>>> import numpy as np
>>> import numpy.linalg as la
>>> np.set_printoptions(precision=3, suppress=True, linewidth=100)
>>> J = np.array([[0, -2, 3], [2, 0, 3], [-3, -3, 0]])
>>> vec = np.array([0, -2, 0])
>>> np.round(la.det(J), 3)
np.float64(0.0)
>>> np.round(la.eigvals(J).real, 3) + 0
array([0., 0., 0.])
>>> q = la.solve(np.eye(3) - J, np.eye(3) + J)
>>> round(la.det(q), 3)
np.float64(1.0)
>>> ang = np.radians(135)
>>> R = np.eye(3)
>>> R[1, 1] = R[0, 0] = np.cos(ang)
>>> R[1, 0], R[0, 1] = -np.sin(ang), np.sin(ang)
>>> R
array([[-0.707,  0.707,  0.   ],
       [-0.707, -0.707,  0.   ],
       [ 0.   ,  0.   ,  1.   ]])
>>> Y = J @ R.T
>>> round(float(la.det(R)), 3), round(float(np.trace(R)), 3)
(1.0, -0.414)
>>> np.round(la.svd(J, compute_uv=False), 3) + 0, np.round(la.svd(Y, compute_uv=False), 3) + 0
(array([4.69, 4.69, 0.  ]), array([4.69, 4.69, 0.  ]))
>>> Y.round(3) + 0
array([[-1.414,  1.414,  3.   ],
       [-1.414, -1.414,  3.   ],
       [ 0.   ,  4.243,  0.   ]])
>>> left, sigma, vt = la.svd(J)
>>> V = vt[:(sigma > 1e-8).sum()]
>>> rng = np.random.default_rng(5774)
>>> vec = J[2] + 5 * J[1] + rng.integers(2) * np.eye(3)[1]
>>> vec
array([ 7., -2., 15.])
>>> la.matrix_rank(np.vstack([J, vec]))
np.int64(3)
>>> round(la.norm(vec - V.T @ V @ vec), 3)
np.float64(0.64)
>>> np.allclose(V.T @ V @ vec, vec)
False
>>> rk = la.matrix_rank(J)
>>> rk
np.int64(2)
>>> null = la.svd(J)[2][rk:].T
>>> la.matrix_rank(J.T @ J), la.matrix_rank(J @ J.T)
(np.int64(2), np.int64(2))
>>> [int(la.matrix_rank(np.delete(J, i, axis=0))) for i in range(3)]
[2, 2, 2]
>>> [int(la.matrix_rank(J[:i])) for i in range(1, len(J) + 1)]
[1, 2, 2]
>>> null @ null.T
array([[ 0.409, -0.409, -0.273],
       [-0.409,  0.409,  0.273],
       [-0.273,  0.273,  0.182]])
>>> np.round(J @ null, 3) + 0
array([[0.],
       [0.],
       [0.]])
>>> def softmax(z):
...     e = np.exp(z - z.max(axis=-1, keepdims=True))
...     return e / e.sum(axis=-1, keepdims=True)
... 
>>> softmax(J[0] + -2)
array([0.047, 0.006, 0.946])
>>> softmax(J).sum(axis=1)
array([1., 1., 1.])
>>> att = J @ J.T / np.sqrt(3)
>>> np.round(softmax(att), 3) + 0
array([[0.895, 0.089, 0.016],
       [0.09 , 0.91 , 0.   ],
       [0.001, 0.   , 0.999]])
>>> data = np.load("mat.npy")
>>> data
array([[ 0,  0,  2,  0,  0],
       [ 0,  0,  0,  0,  0],
       [-2,  0,  0,  0,  0],
       [ 0,  0,  0,  2,  0],
       [ 0,  0,  0,  0, -1]])
>>> np.allclose(data @ data.T, data.T @ data)
True
>>> data @ data
array([[-4,  0,  0,  0,  0],
       [ 0,  0,  0,  0,  0],
       [ 0,  0, -4,  0,  0],
       [ 0,  0,  0,  4,  0],
       [ 0,  0,  0,  0,  1]])
>>> np.allclose(data, data.T)
False
>>> np.round(la.det(data), 3)
np.float64(0.0)
>>> assert data == data.T
Traceback (most recent call last):
  File "<python-input-45>", line 1, in <module>
    assert data == data.T
           ^^^^^^^^^^^^^^
ValueError: The truth value of an array with more than one element is ambiguous. Use a.any() or a.all()
>>> np.round(np.abs(la.eigvals(data)).max(), 3)
np.float64(2.0)
>>> la.matrix_power(data, 3)
array([[ 0,  0, -8,  0,  0],
       [ 0,  0,  0,  0,  0],
       [ 8,  0,  0,  0,  0],
       [ 0,  0,  0,  8,  0],
       [ 0,  0,  0,  0, -1]])
>>> E = np.load("x.npy")
>>> E
array([[-0.446, -0.694,  0.519,  0.222],
       [ 0.409, -0.437, -0.5  ,  0.625],
       [-0.632,  0.463, -0.178,  0.595],
       [ 0.483,  0.335,  0.669,  0.454]])
>>> vec = np.array([3, -9, -8, 7])
>>> h1 = np.maximum(E @ vec, 0)
>>> h1
array([ 2.308, 13.544,  0.   ,  0.   ])
>>> la.svd(E, compute_uv=False)
array([1., 1., 1., 1.])
>>> np.diff(E, axis=0)
array([[ 0.855,  0.257, -1.02 ,  0.403],
       [-1.041,  0.901,  0.322, -0.03 ],
       [ 1.116, -0.128,  0.848, -0.141]])
>>> la.matrix_rank(E)
np.int64(4)
>>> np.unravel_index(np.abs(E).argmax(), E.shape)
(np.int64(0), np.int64(1))
>>> labels = rng.permutation(4)
>>> labels
array([2, 3, 0, 1])
>>> Y = E[labels][:, labels]
>>> np.allclose(Y, E)
False
>>> np.round(np.trace(Y), 3)
np.float64(-0.608)
>>> vec = np.array([5, 4, 3, 4])
>>> target = E @ vec
>>> c, lr = np.zeros(4), 1 / la.norm(E, 2) ** 2
>>> for i in range(20):
...     c -= lr * E.T @ (E @ c - target)
...     if i % 5 == 0: print(i, round(la.norm(E @ c - target), 3))
... 
0 0.0
5 0.0
10 0.0
15 0.0
>>> c
array([5., 4., 3., 4.])
>>> Y = np.array([[0, 4, 3], [4, 5, 0]])
>>> C = np.kron(Y, E)
>>> np.round(la.norm(C, 2), 3), round(la.norm(Y, 2) * la.norm(E, 2), 3)
(np.float64(7.385), np.float64(7.385))
>>> la.matrix_rank(C)
np.int64(8)
>>> feats = np.array([[1, -3, 9, -27],
...     [1, -2, 4, -8],
...     [1, -1, 1, -1],
...     [1, 0, 0, 0],
...     [1, 1, 1, 1],
...     [1, 2, 4, 8]])
>>> feats
array([[  1,  -3,   9, -27],
       [  1,  -2,   4,  -8],
       [  1,  -1,   1,  -1],
       [  1,   0,   0,   0],
       [  1,   1,   1,   1],
       [  1,   2,   4,   8]])
>>> vec = np.array([2, -1, 0, 2])
>>> target = feats @ vec
>>> np.round(la.lstsq(feats, target)[0], 3) + 0
array([ 2., -1.,  0.,  2.])
>>> np.round(la.pinv(feats) @ feats, 3) + 0
array([[1., 0., 0., 0.],
       [0., 1., 0., 0.],
       [0., 0., 1., 0.],
       [0., 0., 0., 1.]])
>>> target = target + 0.3 * rng.normal(size=6)
>>> target
array([-48.849, -12.421,   0.987,   1.834,   2.802,  16.161])
>>> c, *_ = la.lstsq(feats, target)
>>> c.round()
array([ 2., -1.,  0.,  2.])
>>> [round(float(la.norm(la.solve(feats.T @ feats + lam * np.eye(4), feats.T @ target))), 2) for lam in (0, 1, 10, 100)]
[2.84, 2.48, 1.9, 1.57]
>>> np.round(feats.T @ (target - feats @ c), 3) + 0
array([0., 0., 0., 0.])
>>> hat = feats @ la.solve(feats.T @ feats, feats.T)
>>> np.diag(hat)
array([0.96 , 0.579, 0.46 , 0.46 , 0.579, 0.96 ])
>>> np.trace(hat)
np.float64(4.0)
>>> np.round(hat @ feats[:, 2], 3) + 0
array([9., 4., 1., 0., 1., 4.])
>>> la.matrix_rank(np.eye(6) - hat)
np.int64(2)
>>> hat
array([[ 0.96 ,  0.127, -0.111, -0.032,  0.087, -0.032],
       [ 0.127,  0.579,  0.413,  0.016, -0.222,  0.087],
       [-0.111,  0.413,  0.46 ,  0.254,  0.016, -0.032],
       [-0.032,  0.016,  0.254,  0.46 ,  0.413, -0.111],
       [ 0.087, -0.222,  0.016,  0.413,  0.579,  0.127],
       [-0.032,  0.087, -0.032, -0.111,  0.127,  0.96 ]])
>>> np.round(la.eigvalsh(hat), 3) + 0
array([0., 0., 1., 1., 1., 1.])
>>> np.round((np.eye(6) - hat) @ feats, 3) + 0
array([[0., 0., 0., 0.],
       [0., 0., 0., 0.],
       [0., 0., 0., 0.],
       [0., 0., 0., 0.],
       [0., 0., 0., 0.],
       [0., 0., 0., 0.]])
